% python3 -q
>>> import numpy as np
>>> from numpy import linalg as LA
>>> np.set_printoptions(precision=2, suppress=True, linewidth=160)
>>> J = np.load("w.npy")
>>> J
array([[ 0,  0,  0],
       [ 0,  0,  0],
       [ 0,  0,  0],
       [ 3,  0,  0],
       [-2, -3,  0],
       [ 2,  0,  0]])
>>> rk = LA.matrix_rank(J)
>>> rk
np.int64(2)
>>> ns = LA.svd(J)[2][rk:].T
>>> J @ ns
array([[0.],
       [0.],
       [0.],
       [0.],
       [0.],
       [0.]])
>>> ns @ ns.T
array([[0., 0., 0.],
       [0., 0., 0.],
       [0., 0., 1.]])
>>> [int(LA.matrix_rank(J[:i])) for i in range(1, len(J) + 1)]
[0, 0, 0, 1, 2, 2]
>>> [int(LA.matrix_rank(J[:, :j + 1])) for j in range(3)]
[1, 2, 2]
>>> left, sigma, Vh = LA.svd(J)
>>> np.argmax(sigma[:-1] / (sigma[1:] + 1e-6)) + 1
np.int64(2)
>>> out = left[:, :2] @ np.diag(sigma[:2]) @ Vh[:2]
>>> round(float(LA.norm(J - out) / LA.norm(J)), 2)
0.0
>>> LA.matrix_rank(J, rtol=0.05)
np.int64(2)
>>> round(np.abs(J - out).max(), 2)
np.float64(0.0)
>>> round(LA.norm(J - out, 2), 2), sigma[2]
(np.float64(0.0), np.float64(0.0))
>>> f = np.array([-1, -1])
>>> np.convolve(J[3], f)
array([-3, -3,  0,  0])
>>> np.cross(J[3, :3], J[1, :3])
array([0, 0, 0])
>>> X, _ = LA.qr(np.array([[0.9, 0.0, 0.5, 1.1],
...     [0.0, 0.0, -0.7, 1.8],
...     [1.3, 0.6, -0.8, 0.2],
...     [0.2, -2.7, -0.7, 0.1]]))
>>> X
array([[-0.56,  0.03,  0.66,  0.49],
       [-0.  ,  0.  , -0.6 ,  0.8 ],
       [-0.82, -0.17, -0.44, -0.33],
       [-0.13,  0.98, -0.1 , -0.07]])
>>> rng = np.random.default_rng(71)
>>> labels = rng.permutation(4)
>>> labels
array([2, 1, 0, 3])
>>> out = X[labels][:, labels]
>>> np.diag(out)
array([-0.44,  0.  , -0.56, -0.07])
>>> np.sort(np.abs(LA.eigvals(out)))
array([1., 1., 1., 1.])
>>> np.allclose(out, X)
False
>>> round(float(np.trace(out)), 2)
-1.08
>>> out = np.array([[0, 0, 7, 8, 6, 0, 0, 8],
...     [8, 9, 6, 2, 6, 3, 1, 0],
...     [4, 3, 8, 9, 6, 7, 9, 5],
...     [4, 5, 1, 3, 8, 7, 5, 8],
...     [8, 5, 9, 8, 6, 7, 2, 0],
...     [9, 1, 4, 9, 3, 1, 5, 0],
...     [1, 9, 4, 6, 1, 2, 6, 7],
...     [1, 9, 6, 8, 8, 1, 5, 4]])
>>> m1 = out + out.T
>>> m1
array([[ 0,  8, 11, 12, 14,  9,  1,  9],
       [ 8, 18,  9,  7, 11,  4, 10,  9],
       [11,  9, 16, 10, 15, 11, 13, 11],
       [12,  7, 10,  6, 16, 16, 11, 16],
       [14, 11, 15, 16, 12, 10,  3,  8],
       [ 9,  4, 11, 16, 10,  2,  7,  1],
       [ 1, 10, 13, 11,  3,  7, 12, 12],
       [ 9,  9, 11, 16,  8,  1, 12,  8]])
>>> out = m1 / LA.norm(m1, axis=1, keepdims=True)
>>> cov = out @ out.T
>>> cov[4]
array([0.89, 0.86, 0.93, 0.86, 1.  , 0.91, 0.81, 0.9 ])
>>> (cov - 2 * np.eye(8)).round(6).argmax(axis=1)
array([4, 2, 3, 2, 2, 7, 7, 5])
>>> np.round(LA.eigvalsh(m1).min(), 2)
np.float64(-18.07)
>>> ev, evecs = LA.eigh(m1)
>>> np.abs(evecs[:, -1])
array([0.3 , 0.34, 0.43, 0.41, 0.4 , 0.28, 0.31, 0.34])
>>> LA.eigvalsh(m1 @ m1)
array([   1.78,   20.35,   47.97,  114.98,  148.78,  224.39,  326.49, 6343.26])
>>> LA.eigvalsh(m1 + -3 * np.eye(8))
array([-21.07, -15.2 ,  -9.93,  -1.66,   1.51,   7.72,  11.98,  76.64])
>>> np.round(evecs.T @ evecs, 2) + 0
array([[1., 0., 0., 0., 0., 0., 0., 0.],
       [0., 1., 0., 0., 0., 0., 0., 0.],
       [0., 0., 1., 0., 0., 0., 0., 0.],
       [0., 0., 0., 1., 0., 0., 0., 0.],
       [0., 0., 0., 0., 1., 0., 0., 0.],
       [0., 0., 0., 0., 0., 1., 0., 0.],
       [0., 0., 0., 0., 0., 0., 1., 0.],
       [0., 0., 0., 0., 0., 0., 0., 1.]])
>>> np.abs(evecs[:, -1]).round(6).argmax()
np.int64(2)
>>> ang = np.radians(30)
>>> r_ = np.eye(8)
>>> r_[3, 3] = r_[0, 0] = np.cos(ang)
>>> r_[3, 0], r_[0, 3] = -np.sin(ang), np.sin(ang)
>>> r_
array([[ 0.87,  0.  ,  0.  ,  0.5 ,  0.  ,  0.  ,  0.  ,  0.  ],
       [ 0.  ,  1.  ,  0.  ,  0.  ,  0.  ,  0.  ,  0.  ,  0.  ],
       [ 0.  ,  0.  ,  1.  ,  0.  ,  0.  ,  0.  ,  0.  ,  0.  ],
       [-0.5 ,  0.  ,  0.  ,  0.87,  0.  ,  0.  ,  0.  ,  0.  ],
       [ 0.  ,  0.  ,  0.  ,  0.  ,  1.  ,  0.  ,  0.  ,  0.  ],
       [ 0.  ,  0.  ,  0.  ,  0.  ,  0.  ,  1.  ,  0.  ,  0.  ],
       [ 0.  ,  0.  ,  0.  ,  0.  ,  0.  ,  0.  ,  1.  ,  0.  ],
       [ 0.  ,  0.  ,  0.  ,  0.  ,  0.  ,  0.  ,  0.  ,  1.  ]])
>>> out = m1 @ r_.T
>>> np.allclose(LA.norm(m1, axis=1), LA.norm(out, axis=1))
True
>>> np.allclose(m1 @ m1.T, out @ out.T)
True
>>> arr = np.load("layer16.npy")
>>> arr
array([[ 4,  0,  0,  0,  0,  0,  0],
       [-1, -2,  0,  0,  0,  0,  0],
       [-4,  0, -5,  0,  0,  0,  0],
       [ 4,  7, -2, -1,  0,  0,  0],
       [-3, -7, -5,  8, -1,  0,  0],
       [ 3,  9,  0,  5,  0,  4,  0],
       [ 3,  8,  0, -5, -7, -8, -7]])
>>> (arr + arr.T) / 2
array([[ 4. , -0.5, -2. ,  2. , -1.5,  1.5,  1.5],
       [-0.5, -2. ,  0. ,  3.5, -3.5,  4.5,  4. ],
       [-2. ,  0. , -5. , -1. , -2.5,  0. ,  0. ],
       [ 2. ,  3.5, -1. , -1. ,  4. ,  2.5, -2.5],
       [-1.5, -3.5, -2.5,  4. , -1. ,  0. , -3.5],
       [ 1.5,  4.5,  0. ,  2.5,  0. ,  4. , -4. ],
       [ 1.5,  4. ,  0. , -2.5, -3.5, -4. , -7. ]])
>>> round(np.abs(LA.eigvals(arr)).max(), 2)
np.float64(7.0)
>>> round(float(LA.det(arr)), 2)
-1120.0
>>> LA.matrix_power(arr, 2)
array([[  16,    0,    0,    0,    0,    0,    0],
       [  -2,    4,    0,    0,    0,    0,    0],
       [   4,    0,   25,    0,    0,    0,    0],
       [  13,  -21,   12,    1,    0,    0,    0],
       [  50,   77,   14,  -16,    1,    0,    0],
       [  35,   53,  -10,   15,    0,   16,    0],
       [ -40, -130,   45,  -56,   56,   24,   49]])
>>> vec = np.array([3, 0, 5, 1, 4, 3, 2])
>>> (arr * vec).sum(axis=1)
array([ 12,  -3, -37,   1, -30,  26, -62])
>>> arr @ np.ones(7)
array([  4.,  -3.,  -9.,   8.,  -8.,  21., -16.])
>>> arr @ (2 * vec)
array([  24,   -6,  -74,    2,  -60,   52, -124])
>>> np.einsum("ij,j->i", arr, vec)
array([ 12,  -3, -37,   1, -30,  26, -62])
>>> arr @ np.eye(7)[0]
array([ 4., -1., -4.,  4., -3.,  3.,  3.])
>>> left, sigma, Vh = LA.svd(arr)
>>> sigma
array([19.26, 12.36,  9.73,  5.93,  4.1 ,  0.7 ,  0.03])
>>> out = left[:, :6] @ np.diag(sigma[:6]) @ Vh[:6]
>>> LA.matrix_rank(arr, rtol=0.05)
np.int64(5)
>>> out.round(2) + 0
array([[ 4.  ,  0.  ,  0.  ,  0.  ,  0.  ,  0.  ,  0.  ],
       [-1.  , -2.  ,  0.  ,  0.  ,  0.02,  0.  , -0.02],
       [-4.  ,  0.  , -5.  ,  0.  ,  0.  ,  0.  ,  0.  ],
       [ 4.  ,  7.  , -2.  , -1.  ,  0.01,  0.  , -0.01],
       [-3.  , -7.  , -5.  ,  8.  , -1.  ,  0.  ,  0.  ],
       [ 3.  ,  9.  ,  0.  ,  5.  ,  0.  ,  4.  ,  0.  ],
       [ 3.  ,  8.  ,  0.  , -5.  , -7.  , -8.  , -7.  ]])
>>> round(np.trace(out), 2)
np.float64(-8.0)
>>> np.round(np.abs(LA.eigvals(out)).max(), 2)
np.float64(6.99)
>>> np.round((out - out.T) / 2, 2) + 0
array([[ 0.  ,  0.5 ,  2.  , -2.  ,  1.5 , -1.5 , -1.5 ],
       [-0.5 ,  0.  ,  0.  , -3.5 ,  3.51, -4.5 , -4.01],
       [-2.  ,  0.  ,  0.  ,  1.  ,  2.5 ,  0.  ,  0.  ],
       [ 2.  ,  3.5 , -1.  ,  0.  , -4.  , -2.5 ,  2.5 ],
       [-1.5 , -3.51, -2.5 ,  4.  ,  0.  ,  0.  ,  3.5 ],
       [ 1.5 ,  4.5 ,  0.  ,  2.5 ,  0.  ,  0.  ,  4.  ],
       [ 1.5 ,  4.01,  0.  , -2.5 , -3.5 , -4.  ,  0.  ]])
>>> K = np.load("x.npy")
>>> K
array([[ 2.05,  3.4 ,  0.41],
       [ 2.14,  3.05,  1.51],
       [ 1.86,  3.4 ,  1.53],
       [ 2.87,  2.55,  1.2 ],
       [ 1.87,  2.96,  1.4 ],
       [ 1.92,  2.39,  0.92],
       [ 2.31,  2.73,  1.35],
       [ 2.09,  3.03,  1.12],
       [ 1.63,  3.51,  0.79],
       [ 1.77,  2.75,  1.05],
       [ 0.06,  0.46,  0.11],
       [ 0.1 , -0.1 ,  0.48],
       [ 0.01,  0.06, -0.12],
       [ 0.42, -0.59,  0.08],
       [ 0.06, -0.34,  0.02],
       [ 0.17, -0.46,  0.05],
       [-0.5 ,  0.04, -0.06],
       [ 0.28, -0.06,  0.12],
       [ 0.11,  0.25, -0.42],
       [ 0.54,  0.22,  0.19]])
>>> C = K[[11, 8]].astype(float)
>>> for _ in range(3):
...     labels = LA.norm(K[:, None] - C, axis=-1).argmin(axis=1)
...     C = np.array([K[labels == j].mean(axis=0) for j in range(2)])
... 
>>> labels
array([1, 1, 1, 1, 1, 1, 1, 1, 1, 1, 0, 0, 0, 0, 0, 0, 0, 0, 0, 0])
>>> np.bincount(labels)
array([10, 10])
>>> C[1] - C[0]
array([1.93, 3.03, 1.08])
>>> labels = K[:, 2] > np.median(K[:, 2])
>>> f = K[labels].mean(axis=0) - K[~labels].mean(axis=0)
>>> f
array([1.54, 2.33, 1.1 ])
>>> labels.astype(int)
array([0, 1, 1, 1, 1, 1, 1, 1, 1, 1, 0, 1, 0, 0, 0, 0, 0, 0, 0, 0])
>>> (((K - K.mean(axis=0)) @ f > 0) == labels).mean()
np.float64(0.9)
>>> ((K - K.mean(axis=0)) @ f > 0).astype(int)
array([1, 1, 1, 1, 1, 1, 1, 1, 1, 1, 0, 0, 0, 0, 0, 0, 0, 0, 0, 0])
